$ python -q
>>> import numpy as np
>>> from numpy import linalg as LA
>>> np.set_printoptions(suppress=True, linewidth=120)
>>> rnd = lambda a: np.round(a, 2) + 0
>>> A = np.loadtxt("case17.csv", delimiter=",")
>>> A
array([[ 0., -2., -1.,  0., -2.,  0.],
       [-2.,  2.,  5.,  5.,  3., -4.],
       [-1.,  5.,  2.,  2.,  2.,  1.],
       [ 0.,  5.,  2.,  6., -1., -3.],
       [-2.,  3.,  2., -1.,  2., -5.],
       [ 0., -4.,  1., -3., -5.,  4.]])
>>> x = np.array([3, 2, 3, 7, 9, -7])
>>> target = A @ x
>>> target
array([-25., 103.,  38.,  70.,  52., -99.])
>>> rnd(LA.solve(A.T, A[4]))
array([0., 0., 0., 0., 1., 0.])
>>> rnd(LA.solve(A, 4 * target))
array([ 12.,   8.,  12.,  28.,  36., -28.])
>>> rnd(LA.solve(A, target + A[:, 1]))
array([ 3.,  3.,  3.,  7.,  9., -7.])
>>> rnd(LA.solve(A, A[:, 0]))
array([1., 0., 0., 0., 0., 0.])
>>> x = np.array([1, 0, 1, 2, 1, 0])
>>> target = A @ x
>>> c, lr = np.zeros(6), 1 / LA.norm(A, 2) ** 2
>>> for i in range(300):
...     c -= lr * A.T @ (A @ c - target)
...     if i % 50 == 0: print(i, round(LA.norm(A @ c - target), 2))
... 
0 7.64
50 0.66
100 0.54
150 0.49
200 0.44
250 0.4
>>> rnd(c)
array([ 0.52, -0.02,  0.78,  2.1 ,  0.97,  0.06])
>>> def softmax(z):
...     e = np.exp(z - z.max(axis=-1, keepdims=True))
...     return e / e.sum(axis=-1, keepdims=True)
... 
>>> rnd(softmax(A[1]))
array([0.  , 0.02, 0.46, 0.46, 0.06, 0.  ])
>>> rnd(softmax(A).sum(axis=1))
array([1., 1., 1., 1., 1., 1.])
>>> att = A @ A.T / np.sqrt(6)
>>> rnd(softmax(att + np.triu(np.full(att.shape, -np.inf), 1)))
array([[1.  , 0.  , 0.  , 0.  , 0.  , 0.  ],
       [0.  , 1.  , 0.  , 0.  , 0.  , 0.  ],
       [0.  , 0.11, 0.89, 0.  , 0.  , 0.  ],
       [0.  , 0.  , 0.  , 1.  , 0.  , 0.  ],
       [0.  , 0.08, 0.  , 0.  , 0.92, 0.  ],
       [0.  , 0.  , 0.  , 0.  , 0.  , 1.  ]])
>>> m1 = np.array([[0.0, -2.0, 1.0, 1.0],
...     [-2.0, 0.0, 0.0, 0.0],
...     [1.0, 0.0, 0.0, 0.0],
...     [1.0, 0.0, 0.0, 0.0]])
>>> rng = np.random.default_rng(594771)
>>> idx = rng.permutation(4)
>>> idx
array([2, 1, 3, 0])
>>> A2 = m1[idx][:, idx]
>>> A2
array([[ 0.,  0.,  0.,  1.],
       [ 0.,  0.,  0., -2.],
       [ 0.,  0.,  0.,  1.],
       [ 1., -2.,  1.,  0.]])
>>> np.allclose(A2, m1)
False
>>> rnd(np.sort(np.abs(LA.eigvals(A2))))
array([0.  , 0.  , 2.45, 2.45])
>>> rnd(LA.eigvalsh(A2).min())
np.float64(-2.45)
>>> cov = m1.T @ m1
>>> rnd(LA.eigvalsh(cov)[::-1])
array([6., 6., 0., 0.])
>>> E = np.array([[50, 2, 1, 1, 7],
...     [5, 7, 9, 7, 4],
...     [8, 1, 41, 4, 9],
...     [5, 9, 4, 17, 9],
...     [8, 6, 0, 4, 43]])
>>> x = np.array([2, -1, 0, -2, 1])
>>> target = E @ x
>>> target
array([103,  -7,  16, -24,  45])
>>> rnd(LA.solve(E.T, E[2]))
array([0., 0., 1., 0., 0.])
>>> rnd(LA.solve(E, -3 * target))
array([-6.,  3.,  0.,  6., -3.])
>>> rnd(LA.solve(E, target + E[:, 4]))
array([ 2., -1.,  0., -2.,  2.])
>>> rnd(LA.solve(E, target))
array([ 2., -1.,  0., -2.,  1.])
>>> T = np.stack([E, 2 * E, E[::-1]])
>>> LA.matrix_rank(T)
array([5, 5, 5])
>>> vals, V = LA.eig(E)
>>> rnd(np.sort(LA.eigvals(LA.inv(E))))
array([0.02, 0.02, 0.03, 0.05, 0.34])
>>> rnd(E @ V[:, 0] - vals[0] * V[:, 0])
array([0., 0., 0., 0., 0.])
>>> rnd(vals)
array([58.12, 41.3 , 37.35,  2.94, 18.29])
>>> rnd(LA.norm(m1))
np.float64(3.46)
>>> np.abs(m1).max()
np.float64(2.0)
>>> np.unravel_index(np.abs(m1).argmax(), m1.shape)
(np.int64(0), np.int64(1))
>>> rnd(LA.svd(m1, compute_uv=False))
array([2.45, 2.45, 0.  , 0.  ])
>>> rnd(np.trace(LA.pinv(m1) @ m1))
np.float64(2.0)
>>> LA.lstsq(m1[:-1].T, m1[-1])[2]
np.int32(2)
>>> np.abs(np.diag(LA.qr(m1)[1])) > 1e-9
array([ True,  True, False, False])
>>> A2 = np.array([[8, 8], [3, -7]])
>>> J = A2.T @ A2
>>> J
array([[ 73,  43],
       [ 43, 113]])
>>> A2 = J[0, 0] * J[1:] - np.outer(J[1:, 0], J[0])
>>> A2
array([[   0, 6400]])
>>> np.flatnonzero(~A2.round(6).any(axis=1))
array([], dtype=int64)
>>> LA.matrix_rank(A2), LA.matrix_rank(J)
(np.int64(1), np.int64(2))
>>> rnd(J[:, 0] / J[0, 0])
array([1.  , 0.59])
>>> u = np.array([-1, -3])
>>> np.polyval(u, J[1])
array([ -46, -116])
>>> np.correlate(J[1], J[0], "full")
array([1849, 7998, 8249])
>>> vals, V = LA.eigh(A)
>>> x = np.array([1, -2, -1, 2, 0, 1])
>>> np.abs(A).sum(axis=1).max(), rnd(np.abs(vals).max())
(np.float64(21.0), np.float64(14.99))
>>> x @ A @ x
np.float64(22.0)
>>> Lm = LA.cholesky(J)
>>> LA.eigvalsh(J).min() > 0
np.True_
>>> X = np.loadtxt("block19.csv", delimiter=",")
>>> rnd(X)
array([[-0.81,  0.14, -0.27,  0.01,  0.5 ],
       [ 0.  , -0.91, -0.3 ,  0.26,  0.08],
       [ 0.  , -0.18, -0.29, -0.94, -0.08],
       [ 0.  , -0.27,  0.79, -0.23,  0.5 ],
       [ 0.58,  0.19, -0.37,  0.02,  0.7 ]])
>>> x = np.array([0, -3, 2, -3, -1])
>>> 5 - LA.matrix_rank(X - np.eye(5), tol=1e-8)
np.int64(1)
>>> rnd(np.sort(np.abs(np.degrees(np.angle(LA.eigvals(X))))))
array([  0.  , 106.08, 106.08, 178.48, 178.48])
>>> rnd(np.abs(LA.eigvals(X)))
array([1., 1., 1., 1., 1.])
>>> rnd(LA.norm(x)), rnd(LA.norm(X @ x))
(np.float64(4.8), np.float64(4.8))
>>> rnd(LA.inv(X))
array([[-0.81,  0.  ,  0.  ,  0.  ,  0.58],
       [ 0.14, -0.91, -0.18, -0.27,  0.19],
       [-0.27, -0.3 , -0.29,  0.79, -0.37],
       [ 0.01,  0.26, -0.94, -0.23,  0.02],
       [ 0.5 ,  0.08, -0.08,  0.5 ,  0.7 ]])
>>> O, Rm = LA.qr(X)
>>> rnd(O.T @ O)
array([[1., 0., 0., 0., 0.],
       [0., 1., 0., 0., 0.],
       [0., 0., 1., 0., 0.],
       [0., 0., 0., 1., 0.],
       [0., 0., 0., 0., 1.]])
>>> O.shape, Rm.shape
((5, 5), (5, 5))
>>> rnd(O @ Rm)
array([[-0.81,  0.14, -0.27,  0.01,  0.5 ],
       [ 0.  , -0.91, -0.3 ,  0.26,  0.08],
       [ 0.  , -0.18, -0.29, -0.94, -0.08],
       [ 0.  , -0.27,  0.79, -0.23,  0.5 ],
       [ 0.58,  0.19, -0.37,  0.02,  0.7 ]])
>>> rnd(np.abs(np.diag(Rm)))
array([1., 1., 1., 1., 1.])
>>> rnd(O)
array([[-0.81,  0.14, -0.27,  0.01,  0.5 ],
       [ 0.  , -0.91, -0.3 ,  0.26,  0.08],
       [ 0.  , -0.18, -0.29, -0.94, -0.08],
       [ 0.  , -0.27,  0.79, -0.23,  0.5 ],
       [ 0.58,  0.19, -0.37,  0.02,  0.7 ]])
>>> rnd(Rm)
array([[1., 0., 0., 0., 0.],
       [0., 1., 0., 0., 0.],
       [0., 0., 1., 0., 0.],
       [0., 0., 0., 1., 0.],
       [0., 0., 0., 0., 1.]])
>>> rnd((X + X.T) / 2)
array([[-0.81,  0.07, -0.13,  0.01,  0.54],
       [ 0.07, -0.91, -0.24, -0.01,  0.14],
       [-0.13, -0.24, -0.29, -0.08, -0.23],
       [ 0.01, -0.01, -0.08, -0.23,  0.26],
       [ 0.54,  0.14, -0.23,  0.26,  0.7 ]])
>>> rnd(LA.matrix_power(X, 4))
array([[ 0.98, -0.06, -0.16,  0.09, -0.05],
       [ 0.05,  0.94,  0.11,  0.3 , -0.05],
       [ 0.17,  0.19,  0.52, -0.82, -0.01],
       [ 0.09, -0.23,  0.79,  0.46,  0.31],
       [ 0.02,  0.12, -0.26, -0.14,  0.95]])
>>> W = np.array([[3, 1, -3, -1, 3, -1],
...     [1, 0, -1, 1, 3, -1],
...     [-2, 3, -3, 3, 1, -2],
...     [-3, -2, 0, 2, 2, -3],
...     [-1, -2, 3, -1, 2, -1]])
>>> c = np.array([3, -3, -2, -2, 0, 3])
>>> act = np.maximum(X @ W + c, 0)
>>> LA.matrix_rank(act)
np.int64(4)
>>> (act > 0).astype(int)
array([[1, 0, 1, 0, 0, 1],
       [1, 0, 1, 0, 0, 1],
       [1, 0, 0, 0, 0, 1],
       [1, 0, 0, 0, 1, 1],
       [1, 0, 0, 0, 1, 1]])
>>> (act > 0).mean(axis=0)
array([1. , 0. , 0.4, 0. , 0.4, 1. ])
>>> C = np.array([[0, 1], [0, 0], [0, 0], [2, 2], [1, 2], [0, 2]])
>>> W @ C
array([[ 1,  5],
       [ 5,  7],
       [ 7,  2],
       [ 6, -1],
       [ 0, -1]])
>>> rnd(act @ C)
array([[ 0.  ,  8.03],
       [ 0.  ,  9.07],
       [ 0.  , 19.58],
       [ 0.51,  6.15],
       [ 3.37, 16.11]])
>>> P = np.triu(np.array([[5, -2, -2, -5, -1],
...     [1, 2, -4, 2, 2],
...     [-3, 5, 5, -1, 3],
...     [-2, -3, -2, -3, -3],
...     [4, -1, 1, 5, -2]]), 1) + np.eye(5)
>>> A2 = P @ X @ LA.inv(P)
>>> LA.matrix_rank(A2)
np.int64(5)
>>> rnd(np.poly(A2))
array([ 1.  ,  1.55,  0.55, -0.55, -1.55, -1.  ])
>>> arr = np.loadtxt("mat.csv", delimiter=",")
>>> rnd(arr)
array([[-0.45,  0.89],
       [ 0.89,  0.45]])
>>> np.all(LA.eigvalsh(arr) > 0)
np.False_
>>> [round(float(LA.det(arr[:i, :i])), 2) + 0 for i in range(1, 3)]
[-0.45, -1.0]
>>> (arr - arr.T) / 2
array([[0., 0.],
       [0., 0.]])
>>> assert arr == arr.T
Traceback (most recent call last):
  File "<python-input-107>", line 1, in <module>
    assert arr == arr.T
           ^^^^^^^^^^^^
ValueError: The truth value of an array with more than one element is ambiguous. Use a.any() or a.all()
>>> rnd(np.abs(LA.eigvals(arr)).max())
np.float64(1.0)
>>> rnd(LA.matrix_power(arr, 2))
array([[1., 0.],
       [0., 1.]])
>>> rnd(arr @ arr)
array([[1., 0.],
       [0., 1.]])
>>> x = np.array([0, 1])
>>> 2 - LA.matrix_rank(arr - np.eye(2), tol=1e-8)
np.int64(1)
>>> rnd(arr.T @ (arr @ x))
array([0., 1.])
>>> [p for p in range(1, 25) if np.allclose(LA.matrix_power(arr, p), np.eye(2))]
[2, 4, 6, 8, 10, 12, 14, 16, 18, 20, 22, 24]
>>> A2 = arr / LA.norm(arr, axis=1, keepdims=True)
>>> cov = A2 @ A2.T
>>> (np.abs(cov) > 0.9).astype(int)
array([[1, 0],
       [0, 1]])
>>> rnd(LA.norm(A2, axis=1))
array([1., 1.])
>>> (cov - 2 * np.eye(2)).round(6).argmax(axis=1)
array([1, 0])
>>> rnd(np.degrees(np.arccos(np.clip(cov[0, 1], -1, 1))))
np.float64(90.0)
>>> rnd(cov[0])
array([1., 0.])
>>> rnd(cov)
array([[1., 0.],
       [0., 1.]])
>>> rnd(arr.reshape(-1, 2))
array([[-0.45,  0.89],
       [ 0.89,  0.45]])
>>> T = arr.reshape(2, 2, -1)
>>> np.einsum("ihd,jhd->hij", T, T).shape
(2, 2, 2)
>>> rnd(T.sum(axis=1))
array([[0.45],
       [1.34]])
>>> rnd(np.swapaxes(T, 1, 2)[0])
array([[-0.45,  0.89]])
>>> feats = 3 * np.eye(5) + np.eye(5, k=1)
>>> feats
array([[3., 1., 0., 0., 0.],
       [0., 3., 1., 0., 0.],
       [0., 0., 3., 1., 0.],
       [0., 0., 0., 3., 1.],
       [0., 0., 0., 0., 3.]])
>>> P = np.triu(np.array([[-6, -4, -9, 7, 4],
...     [2, 2, 3, -9, -9],
...     [3, -7, -2, -6, 1],
...     [9, 0, 4, 0, 6],
...     [-2, -8, 4, 2, 5]]), 1) + np.eye(5)
>>> A2 = P @ feats @ LA.inv(P)
>>> np.poly(A2)
array([   1.,  -15.,   90., -270.,  405., -243.])
>>> rnd(LA.det(A2))
np.float64(243.0)
>>> P @ feats - feats @ P
array([[  0.,   0.,  -7.,   0.,  16.],
       [  0.,   0.,   0.,   9., -10.],
       [  0.,   0.,   0.,   0., -12.],
       [  0.,   0.,   0.,   0.,   0.],
       [  0.,   0.,   0.,   0.,   0.]])
>>> np.trace(A2), np.trace(feats)
(np.float64(15.0), np.float64(15.0))
